% ipython --no-banner

In [1]: import numpy as np

In [2]: import numpy.linalg as la

In [3]: np.set_printoptions(precision=2, suppress=True, linewidth=160, floatmode="fixed")

In [4]: rnd = lambda a: np.round(a, 2) + 0

In [5]: data = np.load("mat.npy")

In [6]: print(data)
[[ 0 -3  1]
 [ 3  0 -2]
 [-1  2  0]]

In [7]: print((data + data.T) / 2)
[[0.00 0.00 0.00]
 [0.00 0.00 0.00]
 [0.00 0.00 0.00]]

In [8]: print(rnd(la.det(data)))
0.0

In [9]: assert data == data.T
---------------------------------------------------------------------------
ValueError                                Traceback (most recent call last)
Cell In[9], line 1
----> 1 assert data == data.T

ValueError: The truth value of an array with more than one element is ambiguous. Use a.any() or a.all()

In [10]: print((data - data.T) / 2)
[[ 0.00 -3.00  1.00]
 [ 3.00  0.00 -2.00]
 [-1.00  2.00  0.00]]

In [11]: print(la.matrix_power(data, 4))
[[140 -28 -84]
 [-28 182 -42]
 [-84 -42  70]]

In [12]: print(np.abs(np.diag(la.qr(data)[1])) > 1e-9)
[ True  True False]

In [13]: print(rnd(np.trace(la.pinv(data) @ data)))
2.0

In [14]: print(la.lstsq(data[:-1].T, data[-1])[2])
2

In [15]: print(np.allclose(data[:-1].T @ la.lstsq(data[:-1].T, data[-1])[0], data[-1]))
True

In [16]: try:
    ...:     la.inv(data)
    ...: except la.LinAlgError as e:
    ...:     print(e)
    ...: 
Singular matrix

In [17]: print(rnd(data @ la.pinv(data) @ data))
[[ 0.00 -3.00  1.00]
 [ 3.00  0.00 -2.00]
 [-1.00  2.00  0.00]]

In [18]: x0 = np.array([5, -5, 5])

In [19]: print(rnd(la.svd(data, compute_uv=False)))
[3.74 3.74 0.00]

In [20]: print(rnd(la.det(data)))
0.0

In [21]: q = la.solve(np.eye(3) - data, np.eye(3) + data)

In [22]: print(rnd(q @ q.T))
[[1.00 0.00 0.00]
 [0.00 1.00 0.00]
 [0.00 0.00 1.00]]

In [23]: x0 = np.array([-3, -2, -7])

In [24]: print(data @ x0)
[-1  5 -1]

In [25]: print(data * x0)
[[ 0  6 -7]
 [-9  0 14]
 [ 3 -4  0]]

In [26]: print((data * x0).sum(axis=1))
[-1  5 -1]

In [27]: print(la.norm(data @ x0) <= la.norm(data, 2) * la.norm(x0) + 1e-9)
True

In [28]: print(np.einsum("ij,j->i", data, x0))
[-1  5 -1]

In [29]: W0 = np.load("dump.npy")

In [30]: print(W0)
[[0 0 0 1 0]
 [0 2 0 0 0]
 [0 3 0 0 0]
 [0 3 3 0 0]]

In [31]: x0 = np.array([2, -5, -4, 4, -3])

In [32]: print(la.norm(W0 @ x0) <= la.norm(W0, 2) * la.norm(x0) + 1e-9)
True

In [33]: print(W0 @ np.ones(5))
[1.00 2.00 3.00 6.00]

In [34]: x0 @ W0
---------------------------------------------------------------------------
ValueError                                Traceback (most recent call last)
Cell In[34], line 1
----> 1 x0 @ W0

ValueError: matmul: Input operand 1 has a mismatch in its core dimension 0, with gufunc signature (n?,k),(k,m?)->(n?,m?) (size 4 is different from 5)

In [35]: print(W0 @ np.eye(5)[4])
[0.00 0.00 0.00 0.00]

In [36]: print(la.lstsq(W0[:-1].T, W0[-1])[2])
2

In [37]: print(np.abs(np.diag(la.qr(W0)[1])) > 1e-9)
[False  True  True False]

In [38]: print(rnd(np.trace(la.pinv(W0) @ W0)))
3.0

In [39]: rk = la.matrix_rank(W0)

In [40]: print(rk)
3

In [41]: null = la.svd(W0)[2][rk:].T

In [42]: print(null.shape)
(5, 2)

In [43]: print(la.matrix_rank(W0.T @ W0), la.matrix_rank(W0 @ W0.T))
3 3

In [44]: print(null @ null.T)
[[1.00 0.00 0.00 0.00 0.00]
 [0.00 0.00 0.00 0.00 0.00]
 [0.00 0.00 0.00 0.00 0.00]
 [0.00 0.00 0.00 0.00 0.00]
 [0.00 0.00 0.00 0.00 1.00]]

In [45]: print([int(la.matrix_rank(np.delete(W0, i, axis=0))) for i in range(4)])
[2, 3, 3, 2]

In [46]: X = np.array([[-2.0, 4.0, -2.0, 1.0],
    ...:     [-6.0, 9.0, -4.0, 2.0],
    ...:     [-8.0, 10.0, -4.0, 3.0],
    ...:     [-4.0, 4.0, -2.0, 3.0]])

In [47]: print(np.unravel_index(np.abs(W0).argmax(), W0.shape))
(np.int64(2), np.int64(1))

In [48]: print(la.matrix_rank(W0))
3

In [49]: W0[4]
---------------------------------------------------------------------------
IndexError                                Traceback (most recent call last)
Cell In[49], line 1
----> 1 W0[4]

IndexError: index 4 is out of bounds for axis 0 with size 4

In [50]: print(W0.sum(axis=0))
[0 8 3 1 0]

In [51]: print(rnd(la.svd(W0, compute_uv=False)))
[5.16 2.10 1.00 0.00]

In [52]: vals, evecs = la.eig(X)

In [53]: print(rnd(np.prod(vals)))
4.0

In [54]: M = np.load("out11.npy")

In [55]: print(M)
[[-1.00  1.00  1.00  1.00]
 [ 1.00 -1.00  1.00  1.00]
 [ 1.00  1.00 -1.00  1.00]
 [ 1.00  1.00  1.00 -1.00]]

In [56]: out = M[0, 0] * M[1:] - np.outer(M[1:, 0], M[0])

In [57]: print(out)
[[ 0.00  0.00 -2.00 -2.00]
 [ 0.00 -2.00  0.00 -2.00]
 [ 0.00 -2.00 -2.00  0.00]]

In [58]: print(np.flatnonzero(~out.round(6).any(axis=1)))
[]

In [59]: print(M[:, 0] / M[0, 0])
[ 1.00 -1.00 -1.00 -1.00]

In [60]: out = np.array([[5, 3, -5], [-5, -1, 0], [-5, 1, -5], [2, -3, 0]])

In [61]: print(np.einsum("ik,kj->ji", M, out))
[[-13.00   7.00   7.00  -7.00]
 [ -6.00   2.00  -2.00   6.00]
 [  0.00 -10.00   0.00 -10.00]]

In [62]: print(np.einsum("ij,ij->i", M, M))
[4.00 4.00 4.00 4.00]

In [63]: print(np.vstack([M, out.T]).shape)
(7, 4)

In [64]: print(la.matrix_rank(np.vstack([M, out.T])))
4

In [65]: print(out.T @ M.T)
[[-13.00   7.00   7.00  -7.00]
 [ -6.00   2.00  -2.00   6.00]
 [  0.00 -10.00   0.00 -10.00]]

In [66]: out @ M
---------------------------------------------------------------------------
ValueError                                Traceback (most recent call last)
Cell In[66], line 1
----> 1 out @ M

ValueError: matmul: Input operand 1 has a mismatch in its core dimension 0, with gufunc signature (n?,k),(k,m?)->(n?,m?) (size 4 is different from 3)

In [67]: print(np.einsum("ij->j", M))
[2.00 2.00 2.00 2.00]

In [68]: x0 = np.array([1, -2, -1, -2])

In [69]: y = M @ x0

In [70]: print(y)
[-6.00  0.00 -2.00  0.00]

In [71]: print(rnd(la.solve(M, y + M[:, 2])))
[ 1.00 -2.00  0.00 -2.00]

In [72]: print(rnd(la.solve(M, 4 * y)))
[ 4.00 -8.00 -4.00 -8.00]

In [73]: print(rnd(la.solve(M.T, M[3])))
[0.00 0.00 0.00 1.00]

In [74]: mat = np.array([[-0.95, 0.0], [-1.0, 0.05]])

In [75]: print(mat)
[[-0.95  0.00]
 [-1.00  0.05]]

In [76]: left, sigma, VT = la.svd(mat, full_matrices=False)

In [77]: print(np.allclose(left * sigma @ VT, mat))
True

In [78]: print(rnd(np.abs(VT[0])))
[1.00 0.03]

In [79]: print(left.shape, sigma.shape, VT.shape)
(2, 2) (2,) (2, 2)

In [80]: print(rnd(sigma))
[1.38 0.03]

In [81]: print(rnd(VT @ VT.T))
[[1.00 0.00]
 [0.00 1.00]]

In [82]: print(rnd(np.cumsum(sigma ** 2) / np.sum(sigma ** 2)))
[1.00 1.00]

In [83]: print(rnd(left.T @ left))
[[1.00 0.00]
 [0.00 1.00]]

In [84]: print(rnd(sigma / sigma[0]))
[1.00 0.02]

In [85]: print(rnd(np.sqrt((sigma ** 2).sum())), rnd(la.norm(mat)))
1.38 1.38

In [86]: left, sigma, VT = la.svd(W0)

In [87]: evecs = VT[:(sigma > 1e-8).sum()]

In [88]: rng = np.random.default_rng(25423)

In [89]: x0 = W0[3] + 5 * W0[0] + rng.integers(2) * np.eye(5)[3]

In [90]: print(x0)
[0.00 3.00 3.00 6.00 0.00]

In [91]: print(np.allclose(evecs.T @ evecs @ x0, x0))
True

In [92]: print(rnd(evecs.T @ evecs))
[[0.00 0.00 0.00 0.00 0.00]
 [0.00 1.00 0.00 0.00 0.00]
 [0.00 0.00 1.00 0.00 0.00]
 [0.00 0.00 0.00 1.00 0.00]
 [0.00 0.00 0.00 0.00 0.00]]

In [93]: print(rnd(mat @ mat))
[[0.90 0.00]
 [0.90 0.00]]

In [94]: print([int(la.matrix_rank(la.matrix_power(mat, p))) for p in range(1, 3)])
[2, 2]

In [95]: out = mat / np.sqrt((mat ** 2).mean(axis=1, keepdims=True))

In [96]: print(rnd(mat - mat.mean(axis=1, keepdims=True)))
[[-0.48  0.48]
 [-0.52  0.52]]

In [97]: print(rnd(out[1]))
[-1.41  0.07]

In [98]: print(la.matrix_rank(out) == la.matrix_rank(mat))
True

In [99]: print(rnd(la.norm(out, axis=1)))
[1.41 1.41]

In [100]: left, sigma, VT = la.svd(mat)

In [101]: print(rnd(sigma))
[1.38 0.03]

In [102]: print(np.argmax(sigma[:-1] / (sigma[1:] + 1e-6)) + 1)
1

In [103]: out = left[:, :1] @ np.diag(sigma[:1]) @ VT[:1]

In [104]: print(rnd(la.norm(mat - out) / la.norm(mat)))
0.02

In [105]: print(la.matrix_rank(out))
1

In [106]: print(rnd(out))
[[-0.95  0.02]
 [-1.00  0.03]]

In [107]: print(la.matrix_rank(mat, rtol=0.05))
1

In [108]: print(rnd(la.norm(mat - out, 2)), rnd(sigma[1]))
0.03 0.03

In [109]: A = np.loadtxt("test12.csv", delimiter=",")

In [110]: print(A)
[[ 0.19  1.01  1.33]
 [ 0.12  1.11  1.23]
 [-0.19  0.71  1.15]
 [-0.14  1.25  0.77]
 [-0.18  0.84  0.88]
 [ 0.53  0.85 -0.10]
 [ 0.38  0.98  1.46]
 [ 0.21  0.79  1.20]
 [ 5.98  6.61 -7.47]
 [ 6.25  7.02 -6.78]
 [ 6.00  7.31 -7.00]
 [ 6.30  6.87 -7.37]
 [ 5.61  6.75 -6.85]
 [ 5.59  7.15 -7.53]
 [ 6.31  7.06 -7.07]
 [ 5.98  7.10 -6.90]
 [-4.20  3.22 -6.03]
 [-4.16  3.05 -6.07]
 [-4.19  2.62 -5.49]
 [-4.03  3.10 -6.35]
 [-3.87  3.07 -5.94]
 [-3.68  2.95 -5.80]
 [-3.89  3.08 -5.79]
 [-3.56  2.79 -6.08]]

In [111]: out = np.c_[A[:, :2] @ np.array([[-3, -5], [4, -4]]), np.array([1, -2, 1, 2, -1, 2, 1, 2, -1, 2, 1, 2, -2, -2, 1, -2, -1, 2, -1, 1, 2, -1, -2, 2])]

In [112]: print(rnd(out))
[[  3.47  -4.99   1.00]
 [  4.08  -5.04  -2.00]
 [  3.41  -1.89   1.00]
 [  5.42  -4.30   2.00]
 [  3.90  -2.46  -1.00]
 [  1.81  -6.05   2.00]
 [  2.78  -5.82   1.00]
 [  2.53  -4.21   2.00]
 [  8.50 -56.34  -1.00]
 [  9.33 -59.33   2.00]
 [ 11.24 -59.24   1.00]
 [  8.58 -58.98   2.00]
 [ 10.17 -55.05  -2.00]
 [ 11.83 -56.55  -2.00]
 [  9.31 -59.79   1.00]
 [ 10.46 -58.30  -2.00]
 [ 25.48   8.12  -1.00]
 [ 24.68   8.60   2.00]
 [ 23.05  10.47  -1.00]
 [ 24.49   7.75   1.00]
 [ 23.89   7.07   2.00]
 [ 22.84   6.60  -1.00]
 [ 23.99   7.13  -2.00]
 [ 21.84   6.64   2.00]]

In [113]: print(rnd(la.norm(out - A @ la.lstsq(A, out)[0], axis=0)))
[0.00 0.00 7.80]

In [114]: print(la.matrix_rank(np.c_[A, out]))
4

In [115]: print(rnd(la.lstsq(A, out[:, 0])[0]))
[-3.00  4.00  0.00]

In [116]: print(rnd(la.norm(out)))
181.79

In [117]: la.rank(out)
---------------------------------------------------------------------------
AttributeError                            Traceback (most recent call last)
Cell In[117], line 1
----> 1 la.rank(out)

AttributeError: module 'numpy.linalg' has no attribute 'rank'

In [118]: print(rnd(np.abs(out).max()))
59.79

In [119]: print(out.shape)
(24, 3)

In [120]: print(la.matrix_rank(out))
3

In [121]: r0, g = A[13], A[15]

In [122]: print(rnd(r0 @ r0))
139.07

In [123]: pr = (r0 @ g) / (r0 @ r0) * r0

In [124]: print(rnd(pr))
[ 5.47  7.00 -7.37]

In [125]: print(la.matrix_rank(np.outer(r0, g)))
1

In [126]: print(rnd(np.outer(r0, g)))
[[ 33.43  39.69 -38.57]
 [ 42.76  50.76 -49.34]
 [-45.03 -53.46  51.96]]

In [127]: print(rnd(la.norm(r0 + g) ** 2 + la.norm(r0 - g) ** 2))
545.7

In [128]: theta = rng.uniform(0, 2 * np.pi, 25)

In [129]: q, _ = la.qr(np.array([[-1.1, 0.1], [0.6, -1.1], [-0.1, -1.0], [0.6, -1.1]]))

In [130]: F = 10 * np.c_[np.cos(theta), np.sin(theta)] @ q.T

In [131]: print(rnd(F))
[[-6.84  5.13  0.73  5.13]
 [-1.69  6.08  4.83  6.08]
 [-6.39  5.37  1.24  5.37]
 [ 8.88 -1.34  4.19 -1.34]
 [ 7.60 -4.59  0.26 -4.59]
 [-5.62  5.68  2.01  5.68]
 [-8.73  2.94 -2.55  2.94]
 [ 1.37 -6.05 -4.99 -6.05]
 [ 7.25 -4.86 -0.22 -4.86]
 [ 8.75 -2.87  2.63 -2.87]
 [ 3.75  4.53  6.69  4.53]
 [-3.39  6.09  3.78  6.09]
 [-7.89 -1.10 -5.94 -1.10]
 [ 7.63  1.46  6.12  1.46]
 [-5.11 -3.74 -6.77 -3.74]
 [ 2.05 -6.10 -4.62 -6.10]
 [ 6.14  2.98  6.67  2.98]
 [-5.55  5.70  2.07  5.70]
 [ 0.08 -5.86 -5.60 -5.86]
 [ 3.23 -6.10 -3.89 -6.10]
 [ 8.34 -3.75  1.53 -3.75]
 [-6.30  5.41  1.33  5.41]
 [-2.81  6.11  4.17  6.11]
 [ 6.29 -5.41 -1.34 -5.41]
 [-6.30  5.41  1.34  5.41]]

In [132]: cent = F[[8, 22]].astype(float)

In [133]: for _ in range(6):
     ...:     lab = la.norm(F[:, None] - cent, axis=-1).argmin(axis=1)
     ...:     cent = np.array([F[lab == j].mean(axis=0) for j in range(2)])
     ...: 

In [134]: print(lab)
[1 1 1 0 0 1 1 0 0 0 1 1 1 0 0 0 1 1 0 0 0 1 1 0 1]

In [135]: print(rnd(cent))
[[ 4.70 -4.10 -1.06 -4.10]
 [-3.97  4.64  2.03  4.64]]

In [136]: print(np.bincount(lab))
[12 13]

In [137]: print(rnd(cent[1] - cent[0]))
[-8.67  8.74  3.09  8.74]
